% python3 -q
>>> import numpy as np
>>> np.set_printoptions(precision=3, suppress=True, linewidth=200, sign=" ")
>>> def rd(a):
...     return np.round(a, 3) + 0
... 
>>> K = np.load("m.npy")
>>> rd(K)
array([[-0.047, -0.792],
       [-0.42 , -0.436],
       [-0.747,  0.4  ],
       [-0.513, -0.153]])
>>> # columns are unit length and at right angles
>>> rd(K[:, 1] @ K[:, 0])
np.float64(0.0)
>>> print(rd(np.linalg.norm(K, axis=0)))
[ 1.  1.]
>>> W1 = np.array([[2, -2], [-5, 0]])
>>> c = np.array([-1, 2])
>>> act = np.maximum(K @ W1 + c, 0)
>>> (act > 0).mean(axis=0)
array([ 0.5,  1. ])
>>> basis = np.array([[-1, -9, -2], [4, 6, 5]])
>>> (act @ basis).round(6).argmax(axis=1)
array([ 0,  1,  1,  1])
>>> x0 = np.array([0, 1])
>>> y = K @ x0
>>> rd(np.linalg.pinv(K) @ K)
array([[ 1.,  0.],
       [ 0.,  1.]])
>>> rd(y)
array([-0.792, -0.436,  0.4  , -0.153])
>>> rd(np.linalg.solve(K.T @ K, K.T @ y))
array([ 0.,  1.])
>>> rng = np.random.default_rng(665392)
>>> y = y + 0.02 * rng.normal(size=4)
>>> rd(y)
array([-0.795, -0.409,  0.409, -0.142])
>>> c, *_ = np.linalg.lstsq(K, y)
>>> rd(c)
array([-0.023,  0.993])
>>> rd(K.T @ (y - K @ c))
array([ 0.,  0.])
>>> F = np.load("x.npy")
>>> F
array([[ 1.  ,  0.2 ,  0.04],
       [ 0.2 ,  1.  ,  0.2 ],
       [ 0.04,  0.2 ,  1.  ]])
>>> # equal to its transpose
>>> labels = rng.permutation(3)
>>> labels
array([ 2,  1,  0])
>>> Y = F[labels][:, labels]
>>> print(Y)
[[ 1.    0.2   0.04]
 [ 0.2   1.    0.2 ]
 [ 0.04  0.2   1.  ]]
>>> np.trace(Y)
np.float64(3.0)
